$ python -q
>>> import numpy as np
>>> import numpy.linalg as la
>>> np.set_printoptions(precision=1, suppress=True, linewidth=140, floatmode="fixed")
>>> W0 = np.load("test10.npy")
>>> W0
array([[-0.2, -0.6, -0.3,  0.8],
       [-0.3, -0.8, -0.4, -0.2],
       [-0.2, -0.8, -0.3, -0.2]])
>>> M2 = W0 / np.sqrt((W0 ** 2).mean(axis=1, keepdims=True))
>>> la.matrix_rank(W0 - W0.mean(axis=1, keepdims=True))
np.int64(3)
>>> np.round(W0 - W0.mean(axis=1, keepdims=True), 1) + 0
array([[-0.1, -0.5, -0.2,  0.9],
       [ 0.1, -0.4,  0.0,  0.2],
       [ 0.2, -0.4,  0.1,  0.2]])
>>> M2[0]
array([-0.4, -1.1, -0.6,  1.5])
>>> W0.sum(axis=0)
array([-0.7, -2.2, -1.0,  0.4])
>>> W0.shape
(3, 4)
>>> np.count_nonzero(W0)
np.int64(12)
>>> x = np.array([4, 1, 1, -3])
>>> a = np.maximum(W0 @ x, 0)
>>> np.flatnonzero(a > 1e-9)
array([], dtype=int64)
>>> np.maximum(W0 @ x, 0) - np.maximum(-W0 @ x, 0)
array([-4.1, -1.8, -1.3])
>>> W0.T @ a
array([0.0, 0.0, 0.0, 0.0])
>>> np.tanh(W0 @ x)
array([-1.0, -0.9, -0.9])
>>> J = np.loadtxt("a.csv", delimiter=",")
>>> J
array([[ 0.0,  0.0,  0.0],
       [ 3.0, -1.0, -5.0],
       [ 0.0,  0.0,  0.0],
       [ 0.0,  0.0, -1.0],
       [ 0.0,  0.0,  0.0],
       [ 3.0, -1.0, -5.0],
       [ 0.0,  0.0, -1.0],
       [ 1.0,  5.0, -1.0],
       [ 1.0,  5.0, -1.0],
       [ 0.0,  0.0,  0.0],
       [ 0.0,  0.0,  0.0],
       [ 0.0,  0.0,  0.0],
       [ 0.0,  0.0,  0.0],
       [ 1.0,  5.0, -2.0],
       [ 0.0,  0.0, -1.0],
       [ 0.0,  0.0,  0.0],
       [ 0.0,  0.0,  0.0]])
>>> M2 = np.c_[J[:, :2] @ np.array([[2, 0], [2, 2]]), np.array([0, 9, 9, 7, 1, 1, 1, 2, 7, 2, 8, 3, 7, 3, 7, 6, 9])]
>>> M2
array([[ 0.0,  0.0,  0.0],
       [ 4.0, -2.0,  9.0],
       [ 0.0,  0.0,  9.0],
       [ 0.0,  0.0,  7.0],
       [ 0.0,  0.0,  1.0],
       [ 4.0, -2.0,  1.0],
       [ 0.0,  0.0,  1.0],
       [12.0, 10.0,  2.0],
       [12.0, 10.0,  7.0],
       [ 0.0,  0.0,  2.0],
       [ 0.0,  0.0,  8.0],
       [ 0.0,  0.0,  3.0],
       [ 0.0,  0.0,  7.0],
       [12.0, 10.0,  3.0],
       [ 0.0,  0.0,  7.0],
       [ 0.0,  0.0,  6.0],
       [ 0.0,  0.0,  9.0]])
>>> la.norm(la.qr(J)[0].T @ M2, axis=0) ** 2 / ((M2 ** 2).sum(axis=0) + 1e-12)
array([1.0, 1.0, 0.3])
>>> np.round(la.norm(M2 - J @ la.lstsq(J, M2)[0], axis=0), 1) + 0
array([ 0.0,  0.0, 20.4])
>>> np.round(la.lstsq(J, M2[:, 0])[0], 1) + 0
array([2.0, 2.0, 0.0])
>>> la.matrix_rank(M2)
np.int64(3)
>>> la.matrix_rank(np.c_[J, M2])
np.int64(4)
